In [1]: import numpy as np

In [2]: np.set_printoptions(precision=3, suppress=True, linewidth=200, sign=" ")

In [3]: data = np.load("w.npy")

In [4]: print(data)
[[ 2  3  4  2]
 [ 3  4  4  3]
 [ 4  4  6  1]
 [ 2  3  1  0]]

In [5]: print(np.poly(data))
[  1. -12. -11.  48.  21.]

In [6]: print(np.einsum("ii->", data))
12

In [7]: print(np.linalg.eigvals(data))
[12.561 -2.077 -0.416  1.933]

In [8]: print(np.round(np.linalg.det(2 * data), 3), round(np.linalg.det(data), 3))
336.0 21.0

In [9]: print(np.abs(data).max())
6

In [10]: print(data.sum(axis=0))
[ 11  14  15   6]

In [11]: print(np.count_nonzero(data))
15

In [12]: print(np.diff(data, axis=0))
[[ 1  1  0  1]
 [ 1  0  2 -2]
 [-2 -1 -5 -1]]

In [13]: print(round(float(np.linalg.norm(data)), 3))
12.884

In [14]: w, evecs = np.linalg.eigh(data)

In [15]: vec = np.array([8, 8, -9, -8])

In [16]: print(np.linalg.eigvalsh(data[1:, 1:]))
[-1.785  1.933  9.853]

In [17]: print(evecs * np.maximum(w, 0) @ evecs.T)
[[ 2.569  3.14   3.7    1.455]
 [ 3.14   4.416  3.819  2.314]
 [ 3.7    3.819  6.188  1.442]
 [ 1.455  2.314  1.442  1.321]]

In [18]: print(np.abs(data).sum(axis=1).max(), round(np.abs(w).max(), 3))
15 12.561

In [19]: print(evecs * np.abs(w) @ evecs.T)
[[ 3.138  3.281  3.4    0.909]
 [ 3.281  4.832  3.638  1.627]
 [ 3.4    3.638  6.376  1.884]
 [ 0.909  1.627  1.884  2.641]]

In [20]: t3 = np.stack([data, 5 * data, data[::-1]])

In [21]: print(np.linalg.norm(t3, axis=(1, 2)))
[ 12.884  64.42   12.884]

In [22]: print(t3.shape)
(3, 4, 4)

In [23]: print(np.einsum("bij,cij->bc", t3, t3))
[[  166   830   144]
 [  830  4150   720]
 [  144   720   166]]

In [24]: print(np.linalg.det(t3))
[    21.  13125.     21.]

In [25]: print(round(np.linalg.eigvalsh(data).min(), 3))
-2.077

In [26]: print([round(float(np.linalg.det(data[:i, :i])), 2) + 0 for i in range(1, 5)])
[2.0, -1.0, -6.0, 21.0]

In [27]: print(np.all(np.linalg.eigvalsh(data) > 0))
False

In [28]: E = np.loadtxt("mat.csv", delimiter=",")

In [29]: print(E)
[[38. -2. -2. -3.  0.  3.]
 [ 0. -1.  2.  2. -1. -3.]
 [ 3.  2. 17.  3. -1. -2.]
 [-1. -1. -1. 17.  0.  2.]
 [ 0.  1.  2.  1.  1.  0.]
 [-3. -1. -1.  2. -3. 37.]]

In [30]: out = np.array([[4, -2, 8],
    ...:     [-5, 7, 9],
    ...:     [-2, 8, 9],
    ...:     [-3, -5, 2],
    ...:     [6, -9, -3],
    ...:     [-9, 7, -4]])

In [31]: print(np.einsum("ij->j", E))
[37. -2. 17. 22. -4. 37.]

In [32]: print(np.einsum("ij,ij->i", E, E))
[ 1470.    19.   316.   296.     7.  1393.]

In [33]: out @ E
Traceback (most recent call last):
  Cell In[33], line 1
    out @ E
ValueError: matmul: Input operand 1 has a mismatch in its core dimension 0, with gufunc signature (n?,k),(k,m?)->(n?,m?) (size 6 is different from 3)


In [34]: print(E @ out)
[[ 148.  -70.  250.]
 [  16.  -13.   28.]
 [ -29.  124.  212.]
 [ -66.  -84.    0.]
 [  -6.    9.   26.]
 [-362.  267. -177.]]

In [35]: print(out.T @ E.T)
[[ 148.   16.  -29.  -66.   -6. -362.]
 [ -70.  -13.  124.  -84.    9.  267.]
 [ 250.   28.  212.    0.   26. -177.]]

In [36]: print(np.linalg.matrix_rank(np.vstack([E, out.T])))
6

In [37]: print(np.vstack([E, out.T]).shape)
(9, 6)

In [38]: print(np.einsum("ik,kj->ji", E, out))
[[ 148.   16.  -29.  -66.   -6. -362.]
 [ -70.  -13.  124.  -84.    9.  267.]
 [ 250.   28.  212.    0.   26. -177.]]

In [39]: vec = np.array([2, 3, 3, 2, 2, 3])

In [40]: print(E @ np.ones(6))
[34. -1. 22. 16.  5. 31.]

In [41]: print((E @ vec).argmax())
5

In [42]: print((E * vec).sum(axis=1))
[67. -4. 61. 32. 13. 97.]

In [43]: print(E @ vec)
[67. -4. 61. 32. 13. 97.]

In [44]: mat = np.load("block4.npy")

In [45]: print(mat)
[[ -0.675   4.882 -10.007   5.26 ]
 [  0.679  -0.692  -3.201   1.5  ]
 [  3.32   -3.911 -13.204   6.11 ]
 [  0.795  -2.572   1.984  -1.213]
 [ -3.762   7.108   6.99   -2.788]
 [  3.309  -3.877 -13.194   6.097]
 [ -4.194   8.393   6.005  -2.22 ]
 [  5.192  -8.519 -13.437   5.785]
 [ -1.198   1.811   3.576  -1.604]
 [  0.189  -1.72    3.821  -2.031]
 [ -2.202   4.011   4.394  -1.786]
 [ -1.073   4.118  -4.39    2.495]
 [  3.689  -5.203 -12.214   5.535]
 [  4.193  -6.313 -12.581   5.615]
 [ -0.206  -0.397   2.755  -1.392]
 [  1.771  -4.783   1.197  -1.009]
 [ -3.269   8.132  -0.037   0.709]
 [ -3.411  10.004  -5.233   3.419]
 [  2.292  -1.733 -12.377   5.888]
 [ -1.182   1.772   3.575  -1.592]
 [  4.191  -6.288 -12.577   5.573]]

In [46]: out = np.c_[mat[:, :1] @ np.array([[3]]), np.array([-2, 1, 2, -1, -1, 1, 2, -2, -1, 2, 2, 2, -1, 0, 0, -2, 1, -2, -1, 2, -1])]

In [47]: print(out)
[[ -2.025  -2.   ]
 [  2.037   1.   ]
 [  9.96    2.   ]
 [  2.385  -1.   ]
 [-11.286  -1.   ]
 [  9.927   1.   ]
 [-12.582   2.   ]
 [ 15.576  -2.   ]
 [ -3.594  -1.   ]
 [  0.567   2.   ]
 [ -6.606   2.   ]
 [ -3.219   2.   ]
 [ 11.067  -1.   ]
 [ 12.579   0.   ]
 [ -0.618   0.   ]
 [  5.313  -2.   ]
 [ -9.807   1.   ]
 [-10.233  -2.   ]
 [  6.876  -1.   ]
 [ -3.546   2.   ]
 [ 12.573  -1.   ]]

In [48]: print(np.linalg.norm(np.linalg.qr(mat)[0].T @ out, axis=0) ** 2 / ((out ** 2).sum(axis=0) + 1e-12))
[ 1.     0.199]

In [49]: print(np.linalg.matrix_rank(out))
2

In [50]: print(np.round(np.linalg.norm(out - mat @ np.linalg.lstsq(mat, out)[0], axis=0), 3) + 0)
[ 0.     6.265]

In [51]: print(np.round(np.linalg.lstsq(mat, out[:, 0])[0], 3) + 0)
[ 3.  0.  0.  0.]

In [52]: P = out @ np.linalg.solve(out.T @ out, out.T)

In [53]: print(np.linalg.matrix_rank(np.eye(21) - P))
19

In [54]: print(np.allclose(P @ P, P))
True

In [55]: out = np.array([[1, 1], [1, -1]])

In [56]: rng = np.random.default_rng(58032)

In [57]: A = np.kron(out, np.kron(out, out))[rng.permutation(8)][:9]

In [58]: print(A)
[[ 1  1 -1 -1  1  1 -1 -1]
 [ 1 -1  1 -1  1 -1  1 -1]
 [ 1  1  1  1  1  1  1  1]
 [ 1  1  1  1 -1 -1 -1 -1]
 [ 1 -1 -1  1 -1  1  1 -1]
 [ 1  1 -1 -1 -1 -1  1  1]
 [ 1 -1  1 -1 -1  1 -1  1]
 [ 1 -1 -1  1  1 -1 -1  1]]

In [59]: q = data.astype(float).copy()

In [60]: for j in range(4):
    ...:     q[:, j] -= q[:, :j] @ (q[:, :j].T @ q[:, j])
    ...:     q[:, j] /= np.linalg.norm(q[:, j])
    ...: 

In [61]: print(q.round(3) + 0)
[[ 0.348  0.468  0.707 -0.4  ]
 [ 0.522  0.295  0.     0.8  ]
 [ 0.696 -0.689  0.    -0.2  ]
 [ 0.348  0.468 -0.707 -0.4  ]]

In [62]: X = np.load("x.npy")

In [63]: print(X)
[[-4  0  0  0 -1  0]
 [ 0  2  3  2  2 -3]
 [ 0  3  0  0  3 -4]
 [ 0  2  0  2  1  2]
 [-1  2  3  1 -2  1]
 [ 0 -3 -4  2  1  0]]

In [64]: w, evecs = np.linalg.eigh(X)

In [65]: vec = np.array([3, 2, -2, -1, 2, 1])

In [66]: print(np.linalg.eigvalsh(X[1:, 1:]))
[-6.258 -2.582 -1.038  3.871  8.007]

In [67]: t3 = np.stack([X, 4 * X, X[::-1]])

In [68]: print((t3 @ X.T).shape)
(3, 6, 6)

In [69]: print(np.linalg.matrix_rank(t3.reshape(3, -1)))
2

In [70]: print(t3.shape)
(3, 6, 6)

In [71]: print(t3.sum(axis=0))
[[-20  -3  -4   2  -4   0]
 [ -1  12  18  11   8 -14]
 [  0  17   0   2  16 -18]
 [  0  13   0  10   8   6]
 [ -5  12  18   7  -8   2]
 [ -4 -15 -20  10   4   0]]

In [72]: print(np.round(np.linalg.eigvalsh(X).min(), 3))
-6.404

In [73]: w, evecs = np.linalg.eigh(X)

In [74]: print(np.round(evecs.T @ evecs, 3) + 0)
[[ 1.  0.  0.  0.  0.  0.]
 [ 0.  1.  0.  0.  0.  0.]
 [ 0.  0.  1.  0.  0.  0.]
 [ 0.  0.  0.  1.  0.  0.]
 [ 0.  0.  0.  0.  1.  0.]
 [ 0.  0.  0.  0.  0.  1.]]

In [75]: print(np.abs(evecs[:, -1]))
[ 0.022  0.629  0.562  0.1    0.26   0.459]

In [76]: print((w > 1e-8).sum(), (w < -1e-8).sum())
2 4

In [77]: print(np.linalg.eigvalsh(X + 5 * np.eye(6)))
[-1.404  0.942  2.447  4.125  8.878 13.013]

In [78]: print(np.round(evecs.T @ X @ evecs, 3) + 0)
[[-6.404  0.     0.     0.     0.     0.   ]
 [ 0.    -4.058  0.     0.     0.     0.   ]
 [ 0.     0.    -2.553  0.     0.     0.   ]
 [ 0.     0.     0.    -0.875  0.     0.   ]
 [ 0.     0.     0.     0.     3.878  0.   ]
 [ 0.     0.     0.     0.     0.     8.013]]

In [79]: print(np.linalg.svd(X, compute_uv=False))
[ 8.013  6.404  4.058  3.878  2.553  0.875]

In [80]: print(np.linalg.eigvalsh(X @ X))
[  0.766   6.519  15.035  16.47   41.006  64.203]

In [81]: print(np.round(evecs @ np.diag(w) @ evecs.T, 3) + 0)
[[-4.  0.  0.  0. -1.  0.]
 [ 0.  2.  3.  2.  2. -3.]
 [ 0.  3.  0.  0.  3. -4.]
 [ 0.  2.  0.  2.  1.  2.]
 [-1.  2.  3.  1. -2.  1.]
 [ 0. -3. -4.  2.  1.  0.]]

In [82]: out = np.array([[2, 1, 0, 0, 2, 3],
    ...:     [2, 3, 3, 1, 2, 3],
    ...:     [1, 0, 1, 0, 2, 3],
    ...:     [0, 2, 1, 0, 2, 0],
    ...:     [2, 1, 3, 3, 0, 2],
    ...:     [3, 0, 3, 2, 0, 3]])

In [83]: feats = np.tril(out)

In [84]: print(feats)
[[ 2  0  0  0  0  0]
 [ 2  3  0  0  0  0]
 [ 1  0  1  0  0  0]
 [ 0  2  1  0  0  0]
 [ 2  1  3  3  0  0]
 [ 3  0  3  2  0  3]]

In [85]: print(np.sort(np.abs(np.linalg.eigvals(feats))))
[ 0.  0.  1.  2.  3.  3.]

In [86]: print(np.trace(feats))
9

In [87]: feats.inv()
Traceback (most recent call last):
  Cell In[87], line 1
    feats.inv()
AttributeError: 'numpy.ndarray' object has no attribute 'inv'


In [88]: print(np.round(np.abs(np.linalg.eigvals(feats)).max(), 3))
3.0

In [89]: assert feats == feats.T
Traceback (most recent call last):
  Cell In[89], line 1
    assert feats == feats.T
ValueError: The truth value of an array with more than one element is ambiguous. Use a.any() or a.all()


In [90]: print((feats - feats.T) / 2)
[[ 0.  -1.  -0.5  0.  -1.  -1.5]
 [ 1.   0.   0.  -1.  -0.5  0. ]
 [ 0.5  0.   0.  -0.5 -1.5 -1.5]
 [ 0.   1.   0.5  0.  -1.5 -1. ]
 [ 1.   0.5  1.5  1.5  0.   0. ]
 [ 1.5  0.   1.5  1.   0.   0. ]]

In [91]: print(np.linalg.matrix_power(feats, 4))
[[  16    0    0    0    0    0]
 [ 130   81    0    0    0    0]
 [  15    0    1    0    0    0]
 [  83   54    1    0    0    0]
 [ 144   81    6    0    0    0]
 [ 346  108  146   54    0   81]]

In [92]: print(np.allclose(feats @ feats.T, feats.T @ feats))
False

In [93]: print(round(float(np.linalg.det(feats)), 3))
0.0
